$ python -q
>>> import numpy as np
>>> np.set_printoptions(precision=2, suppress=True, linewidth=140)
>>> def rnd(a):
...     return np.round(a, 2) + 0
... 
>>> E = np.loadtxt("block7.csv", delimiter=",")
>>> rnd(E)
array([[ 1.  ,  0.  ,  0.  ,  0.  ,  0.  ],
       [ 0.  ,  0.5 ,  0.  ,  0.87,  0.  ],
       [ 0.  ,  0.  ,  1.  ,  0.  ,  0.  ],
       [ 0.  , -0.87,  0.  ,  0.5 ,  0.  ],
       [ 0.  ,  0.  ,  0.  ,  0.  ,  1.  ]])
>>> Q, Rm = np.linalg.qr(E)
>>> abs(Rm[0, 0]), rnd(np.linalg.norm(E[:, 0]))
(np.float64(1.0), np.float64(1.0))
>>> rnd(Q)
array([[ 1.  ,  0.  ,  0.  ,  0.  ,  0.  ],
       [ 0.  , -0.5 ,  0.  ,  0.87,  0.  ],
       [ 0.  ,  0.  ,  1.  ,  0.  ,  0.  ],
       [ 0.  ,  0.87,  0.  ,  0.5 ,  0.  ],
       [ 0.  ,  0.  ,  0.  ,  0.  ,  1.  ]])
>>> rnd(Rm)
array([[ 1.,  0.,  0.,  0.,  0.],
       [ 0., -1.,  0.,  0.,  0.],
       [ 0.,  0.,  1.,  0.,  0.],
       [ 0.,  0.,  0.,  1.,  0.],
       [ 0.,  0.,  0.,  0.,  1.]])
>>> rnd(Q @ Rm)
array([[ 1.  ,  0.  ,  0.  ,  0.  ,  0.  ],
       [ 0.  ,  0.5 ,  0.  ,  0.87,  0.  ],
       [ 0.  ,  0.  ,  1.  ,  0.  ,  0.  ],
       [ 0.  , -0.87,  0.  ,  0.5 ,  0.  ],
       [ 0.  ,  0.  ,  0.  ,  0.  ,  1.  ]])
>>> np.trace(Q @ Q.T)
np.float64(5.0)
>>> Q.shape, Rm.shape
((5, 5), (5, 5))
>>> rnd(Q.T @ Q)
array([[1., 0., 0., 0., 0.],
       [0., 1., 0., 0., 0.],
       [0., 0., 1., 0., 0.],
       [0., 0., 0., 1., 0.],
       [0., 0., 0., 0., 1.]])
>>> x0 = np.array([0, 0, 3, 1, 5])
>>> print(rnd(np.linalg.det(E)))
1.0
>>> rnd(np.linalg.norm(x0)), rnd(np.linalg.norm(E @ x0))
(np.float64(5.92), np.float64(5.92))
>>> [p for p in range(1, 25) if np.allclose(np.linalg.matrix_power(E, p), np.eye(5))]
[6, 12, 18, 24]
>>> rnd(np.abs(np.linalg.eigvals(E)))
array([1., 1., 1., 1., 1.])
>>> 5 - np.linalg.matrix_rank(E - np.eye(5), tol=1e-8)
np.int64(3)
>>> hat = np.triu(np.array([[8, 2, 8, 7, 6],
...     [0, 5, 4, 6, 5],
...     [0, 3, 3, 2, 6],
...     [9, 3, 7, 4, 2],
...     [9, 2, 8, 3, 3]]), 1) + np.eye(5)
>>> Y = hat @ E @ np.linalg.inv(hat)
>>> print(rnd(np.linalg.det(Y)))
1.0
>>> rnd(hat @ E - E @ hat)
array([[ 0.  , -7.06,  0.  , -1.77,  0.  ],
       [ 0.  , -5.2 ,  2.  ,  0.  ,  0.77],
       [ 0.  , -1.73,  0.  , -1.  ,  0.  ],
       [ 0.  ,  0.  ,  3.46,  5.2 ,  5.33],
       [ 0.  ,  0.  ,  0.  ,  0.  ,  0.  ]])
>>> print(rnd(np.poly(Y)))
[ 1. -4.  7. -7.  4. -1.]
>>> Y = E / np.sqrt((E ** 2).mean(axis=1, keepdims=True))
>>> print(rnd(E - E.mean(axis=1, keepdims=True)))
[[ 0.8  -0.2  -0.2  -0.2  -0.2 ]
 [-0.27  0.23 -0.27  0.59 -0.27]
 [-0.2  -0.2   0.8  -0.2  -0.2 ]
 [ 0.07 -0.79  0.07  0.57  0.07]
 [-0.2  -0.2  -0.2  -0.2   0.8 ]]
>>> np.linalg.matrix_rank(E - E.mean(axis=1, keepdims=True))
np.int64(4)
>>> feats = np.array([[1.66, -3.77, 1.94, 2.77, -0.2],
...     [1.46, 1.52, -0.51, 0.12, -0.05],
...     [0.12, 0.53, -1.03, -3.65, -0.01],
...     [-0.39, 0.6, -0.32, -0.55, 0.37],
...     [-6.83, 0.01, -0.01, -0.22, 0.41]])
>>> print(feats)
[[ 1.66 -3.77  1.94  2.77 -0.2 ]
 [ 1.46  1.52 -0.51  0.12 -0.05]
 [ 0.12  0.53 -1.03 -3.65 -0.01]
 [-0.39  0.6  -0.32 -0.55  0.37]
 [-6.83  0.01 -0.01 -0.22  0.41]]
>>> rnd(np.linalg.eigvals(feats))
array([ 1.37+2.35j,  1.37-2.35j, -2.01+0.j  ,  0.  +0.j  ,  1.29+0.j  ])
>>> print(rnd(np.linalg.det(feats.T)))
0.0
>>> rnd(np.poly(feats))
array([  1.  ,  -2.01,   2.82,  12.44, -19.18,   0.  ])
>>> np.kron(np.eye(2, dtype=int), feats)
array([[ 1.66, -3.77,  1.94,  2.77, -0.2 ,  0.  , -0.  ,  0.  ,  0.  , -0.  ],
       [ 1.46,  1.52, -0.51,  0.12, -0.05,  0.  ,  0.  , -0.  ,  0.  , -0.  ],
       [ 0.12,  0.53, -1.03, -3.65, -0.01,  0.  ,  0.  , -0.  , -0.  , -0.  ],
       [-0.39,  0.6 , -0.32, -0.55,  0.37, -0.  ,  0.  , -0.  , -0.  ,  0.  ],
       [-6.83,  0.01, -0.01, -0.22,  0.41, -0.  ,  0.  , -0.  , -0.  ,  0.  ],
       [ 0.  , -0.  ,  0.  ,  0.  , -0.  ,  1.66, -3.77,  1.94,  2.77, -0.2 ],
       [ 0.  ,  0.  , -0.  ,  0.  , -0.  ,  1.46,  1.52, -0.51,  0.12, -0.05],
       [ 0.  ,  0.  , -0.  , -0.  , -0.  ,  0.12,  0.53, -1.03, -3.65, -0.01],
       [-0.  ,  0.  , -0.  , -0.  ,  0.  , -0.39,  0.6 , -0.32, -0.55,  0.37],
       [-0.  ,  0.  , -0.  , -0.  ,  0.  , -6.83,  0.01, -0.01, -0.22,  0.41]])
>>> hat = np.triu(np.array([[-2, 2, 1, 3, 2],
...     [1, -1, 3, -3, -2],
...     [2, -2, 2, 2, 3],
...     [1, -1, -3, 1, 3],
...     [1, -1, 3, 3, 2]]), 1) + np.eye(5)
>>> Y = hat @ feats @ np.linalg.inv(hat)
>>> rnd(np.poly(Y))
array([  1.  ,  -2.01,   2.82,  12.44, -19.18,   0.  ])
>>> np.linalg.matrix_rank(Y)
np.int64(4)
>>> rnd(np.linalg.det(Y))
np.float64(0.0)
>>> rnd(np.trace(Y)), rnd(np.trace(feats))
(np.float64(2.01), np.float64(2.01))
>>> rnd(np.linalg.svd(feats, compute_uv=False))
array([7.44, 5.81, 2.57, 0.33, 0.  ])
>>> rnd(feats.sum(axis=1))
array([ 2.4 ,  2.54, -4.04, -0.29, -6.64])
>>> rnd(np.linalg.norm(feats))
np.float64(9.79)
>>> print(np.count_nonzero(feats))
25
>>> rnd(feats.mean(axis=0))
array([-0.8 , -0.22,  0.01, -0.31,  0.1 ])
>>> np.linalg.matrix_rank(feats)
np.int64(4)
>>> A = np.load("a.npy")
>>> rnd(A)
array([[-0.57,  0.49,  0.65],
       [ 0.29, -0.63,  0.73],
       [ 0.77,  0.6 ,  0.22]])
>>> Y = A / np.linalg.norm(A, axis=1, keepdims=True)
>>> C2 = Y @ Y.T
>>> (np.abs(C2) > 0.9).astype(int)
array([[1, 0, 0],
       [0, 1, 0],
       [0, 0, 1]])
>>> np.degrees(np.arccos(np.clip(C2[1, 0], -1, 1)))
np.float64(90.0)
>>> print(rnd(C2))
[[1. 0. 0.]
 [0. 1. 0.]
 [0. 0. 1.]]
>>> rnd(np.linalg.norm(Y, axis=1))
array([1., 1., 1.])
>>> u = np.array([2, 1, 2])
>>> Y = A + np.outer(u, np.eye(3)[1])
>>> print(np.linalg.matrix_rank(Y - A))
1
>>> rng = np.random.default_rng(7577)
>>> Y = A + rng.integers(-2, 3, (3, 1)) @ rng.integers(-2, 3, (1, 3))
>>> rnd(Y)
array([[ 3.43,  2.49, -3.35],
       [ 2.29,  0.37, -1.27],
       [-1.23, -0.4 ,  2.22]])
>>> rnd(Y - A)
array([[ 4.,  2., -4.],
       [ 2.,  1., -2.],
       [-2., -1.,  2.]])
>>> rnd(np.linalg.svd(Y - A, compute_uv=False))
array([7.35, 0.  , 0.  ])
>>> np.abs(Y - A).sum(axis=1)
array([10.,  5.,  5.])
>>> Y = np.linalg.inv(A)
>>> rnd(np.linalg.det(A) * np.linalg.det(Y))
np.float64(1.0)
>>> print(rnd(A @ Y))
[[1. 0. 0.]
 [0. 1. 0.]
 [0. 0. 1.]]
>>> x0 = np.array([3, 4, 0])
>>> print(rnd(np.linalg.det(A)))
1.0
>>> 3 - np.linalg.matrix_rank(A - np.eye(3), tol=1e-8)
np.int64(1)
>>> rnd(np.abs(np.linalg.eigvals(A)))
array([1., 1., 1.])
>>> [p for p in range(1, 25) if np.allclose(np.linalg.matrix_power(A, p), np.eye(3))]
[]
>>> J = np.loadtxt("test15.csv", delimiter=",")
>>> J
array([[ 0.,  0.,  0.],
       [ 1.,  0.,  0.],
       [ 0.,  0., -1.]])
>>> np.linalg.determinant(J)
Traceback (most recent call last):
  File "<python-input-72>", line 1, in <module>
    np.linalg.determinant(J)
    ^^^^^^^^^^^^^^^^^^^^^
AttributeError: module 'numpy.linalg' has no attribute 'determinant'
>>> np.allclose(J @ J.T, J.T @ J)
False
>>> print(rnd(np.abs(np.linalg.eigvals(J)).max()))
1.0
>>> (J + J.T) / 2
array([[ 0. ,  0.5,  0. ],
       [ 0.5,  0. ,  0. ],
       [ 0. ,  0. , -1. ]])
>>> assert J == J.T
Traceback (most recent call last):
  File "<python-input-76>", line 1, in <module>
    assert J == J.T
           ^^^^^^^^
ValueError: The truth value of an array with more than one element is ambiguous. Use a.any() or a.all()
